$ python3 -q
>>> import numpy as np
>>> import numpy.linalg as la
>>> np.set_printoptions(precision=2, suppress=True, linewidth=160)
>>> m1 = np.arange(9).reshape(3, 3) + -3
>>> print(m1)
[[-3 -2 -1]
 [ 0  1  2]
 [ 3  4  5]]
>>> r = la.matrix_rank(m1)
>>> print(r)
2
>>> null = la.svd(m1)[2][r:].T
>>> print(np.allclose(m1 @ null, 0))
True
>>> print(la.matrix_rank(m1.T @ m1), la.matrix_rank(m1 @ m1.T))
2 2
>>> print([int(la.matrix_rank(m1[:i])) for i in range(1, len(m1) + 1)])
[1, 2, 2]
>>> print([int(la.matrix_rank(m1[:, :j + 1])) for j in range(3)])
[1, 2, 2]
>>> print(null.shape)
(3, 1)
>>> print([round(float(x), 2) for x in la.svd(m1, compute_uv=False)[:3]])
[8.0, 2.25, 0.0]
>>> print(round(float(la.norm(m1, 2) / la.norm(m1)), 2))
0.96
>>> out = np.array([[5, 3, -5], [-5, -5, -1]])
>>> cent = np.kron(out, m1)
>>> print(la.matrix_rank(cent))
4
>>> print(cent)
[[-15 -10  -5  -9  -6  -3  15  10   5]
 [  0   5  10   0   3   6   0  -5 -10]
 [ 15  20  25   9  12  15 -15 -20 -25]
 [ 15  10   5  15  10   5   3   2   1]
 [  0  -5 -10   0  -5 -10   0  -1  -2]
 [-15 -20 -25 -15 -20 -25  -3  -4  -5]]
>>> print(np.unique(m1.round(6), axis=0).shape)
(3, 3)
>>> print(np.abs(np.diag(la.qr(m1)[1])) > 1e-9)
[ True  True False]
>>> print(np.allclose(m1[:-1].T @ la.lstsq(m1[:-1].T, m1[-1])[0], m1[-1]))
True
>>> print(la.lstsq(m1[:-1].T, m1[-1])[2])
2
>>> mat = np.load("out16.npy")
>>> print(mat)
[[-1.  2.  4.]
 [ 2.  1.  5.]
 [ 0.  0.  2.]]
>>> w, evecs = la.eig(mat)
>>> print(np.sort(la.eigvals(la.inv(mat))))
[-0.45  0.45  0.5 ]
>>> A = np.load("sample5.npy")
>>> print(A)
[[ 1.2 -2.5  0.9]
 [-1.2 -0.3 -0.4]
 [ 2.7  2.1  0.4]]
>>> Q = A.astype(float).copy()
>>> for j in range(3):
...     Q[:, j] -= Q[:, :j] @ (Q[:, :j].T @ Q[:, j])
...     Q[:, j] /= la.norm(Q[:, j])
... 
>>> print(np.round(Q.T @ A, 2) + 0)
[[ 3.19  0.95  0.83]
 [ 0.    3.14 -0.66]
 [ 0.    0.    0.08]]
>>> print(Q)
[[ 0.38 -0.91 -0.17]
 [-0.38  0.02 -0.93]
 [ 0.85  0.41 -0.34]]
>>> print(np.round(Q.T @ Q, 2) + 0)
[[1. 0. 0.]
 [0. 1. 0.]
 [0. 0. 1.]]
>>> print(round(float(np.abs(la.eigvals(A)).max()), 2))
2.95
>>> print(np.sort(np.abs(la.eigvals(A))))
[0.19 1.46 2.95]
>>> A.inv()
Traceback (most recent call last):
  File "<python-input-36>", line 1, in <module>
    A.inv()
    ^^^^^
AttributeError: 'numpy.ndarray' object has no attribute 'inv'
>>> print(round(float(la.det(A)), 2))
0.83
>>> print(round(float(la.det(A.T)), 2))
0.83
>>> print(round(float(la.eigvals(A).sum().real), 2))
1.3
>>> print(np.kron(np.eye(2, dtype=int), A))
[[ 1.2 -2.5  0.9  0.  -0.   0. ]
 [-1.2 -0.3 -0.4 -0.  -0.  -0. ]
 [ 2.7  2.1  0.4  0.   0.   0. ]
 [ 0.  -0.   0.   1.2 -2.5  0.9]
 [-0.  -0.  -0.  -1.2 -0.3 -0.4]
 [ 0.   0.   0.   2.7  2.1  0.4]]
>>> print(np.poly(A))
[ 1.   -1.3  -4.59 -0.82]
>>> print(np.round(np.einsum("ii->", A), 2))
1.3
>>> print(np.einsum("ij,ji->", A, A))
10.87
>>> arr = np.load("data.npy")
>>> print(arr)
[[ 2. -3.  0.]
 [-3.  2. -3.]
 [ 0. -3.  0.]]
>>> r0 = np.array([2, 1, -1])
>>> out = arr + np.outer(r0, np.eye(3)[1])
>>> print(la.matrix_rank(out - arr))
1
>>> print(la.matrix_rank(la.inv(out) - la.inv(arr), tol=1e-8))
1
>>> out = np.array([[0, -2, -2, 1], [-2, 1, -2, 2], [-1, 0, 0, 2], [-2, 0, -1, 0]])
>>> out[-1] = out[0]
>>> X = out + 0.1 * np.eye(4)
>>> print(X)
[[ 0.1 -2.  -2.   1. ]
 [-2.   1.1 -2.   2. ]
 [-1.   0.   0.1  2. ]
 [ 0.  -2.  -2.   1.1]]
>>> w1 = np.array([[0, 7, 6, 2], [2, 8, 9, 9], [9, 4, 9, 6], [0, 9, 2, 1]])
>>> coef = np.array([0, 2, 2, 1])
>>> hid = np.maximum(X @ w1 + coef, 0)
>>> print(la.matrix_rank(hid))
2
>>> print(hid)
[[ 0.   0.   0.   0. ]
 [ 0.   6.8  0.   0. ]
 [ 0.9 13.4  0.9  1.6]
 [ 0.   0.   0.   0. ]]
>>> cent = np.array([[8, 7], [0, 7], [2, 5], [-8, 8]])
>>> print(hid @ cent)
[[  0.    0. ]
 [  0.   47.6]
 [ -3.8 117.4]
 [  0.    0. ]]
>>> print(w1 @ cent)
[[ -4  95]
 [-38 187]
 [ 42 184]
 [ -4  81]]
>>> print((hid @ cent).round(6).argmax(axis=1))
[0 1 1 0]
>>> W0 = np.minimum.outer(np.arange(1, 4), np.arange(1, 4)) * -3
>>> print(W0)
[[-3 -3 -3]
 [-3 -6 -6]
 [-3 -6 -9]]
>>> # symmetric, so the eigenvalues are real
>>> print(round(float(la.eigvalsh(W0).min()), 2))
-15.15
>>> print(np.all(la.eigvalsh(W0) > 0))
False
>>> try:
...     la.cholesky(W0)
... except la.LinAlgError as e:
...     print("failed:", e)
... 
failed: Matrix is not positive definite
>>> feats = np.load("test19.npy")
>>> print(feats)
[[1 0 0 0]
 [0 3 0 0]
 [0 0 0 0]
 [0 0 0 3]]
>>> theta = np.radians(60)
>>> Rm = np.eye(4)
>>> Rm[1, 1] = Rm[0, 0] = np.cos(theta)
>>> Rm[1, 0], Rm[0, 1] = -np.sin(theta), np.sin(theta)
>>> print(Rm)
[[ 0.5   0.87  0.    0.  ]
 [-0.87  0.5   0.    0.  ]
 [ 0.    0.    1.    0.  ]
 [ 0.    0.    0.    1.  ]]
>>> out = feats @ Rm.T
>>> print(round(la.det(Rm), 2), np.trace(Rm))
1.0 3.0
>>> print(la.svd(feats, compute_uv=False), la.svd(out, compute_uv=False))
[3. 3. 1. 0.] [3. 3. 1. 0.]
>>> w, evecs = la.eigh(feats)
>>> x0 = np.array([9, 0, 7, 5])
>>> print(evecs * np.maximum(w, 0) @ evecs.T)
[[1. 0. 0. 0.]
 [0. 3. 0. 0.]
 [0. 0. 0. 0.]
 [0. 0. 0. 3.]]
>>> print(evecs * np.abs(w) @ evecs.T)
[[1. 0. 0. 0.]
 [0. 3. 0. 0.]
 [0. 0. 0. 0.]
 [0. 0. 0. 3.]]
>>> print(x0 @ feats @ x0)
156
>>> J = np.load("run6.npy")
>>> print(J)
[[-0.1  1.8  0.5]
 [-0.3 -1.3  0. ]
 [-0.4  0.1  0.2]
 [18.  -6.   6. ]
 [ 0.8  0.   0.7]
 [-0.6  1.8 -1.6]
 [ 0.4  1.2  0.1]
 [ 1.1  0.5  0.4]
 [ 0.1 -0.8 -0.1]
 [-1.4  0.2  1.1]
 [-0.2  0.2 -0.3]
 [ 0.3 -1.1 -1.5]
 [ 0.1  1.3  0.1]
 [ 0.9  0.6 -0.6]
 [-0.2  0.9  0.8]
 [-0.3 -1.5  1.1]]
>>> P = J @ la.solve(J.T @ J, J.T)
>>> print(np.allclose(P @ P, P))
True
>>> print(np.diag(P))
[0.23 0.11 0.01 0.99 0.03 0.29 0.1  0.05 0.04 0.23 0.01 0.34 0.1  0.11 0.13 0.24]
>>> print(la.matrix_rank(np.eye(16) - P))
13
>>> print(np.round(la.eigvalsh(P), 2) + 0)
[0. 0. 0. 0. 0. 0. 0. 0. 0. 0. 0. 0. 0. 1. 1. 1.]
>>> print(P @ J[:, 0])
[-0.1 -0.3 -0.4 18.   0.8 -0.6  0.4  1.1  0.1 -1.4 -0.2  0.3  0.1  0.9 -0.2 -0.3]
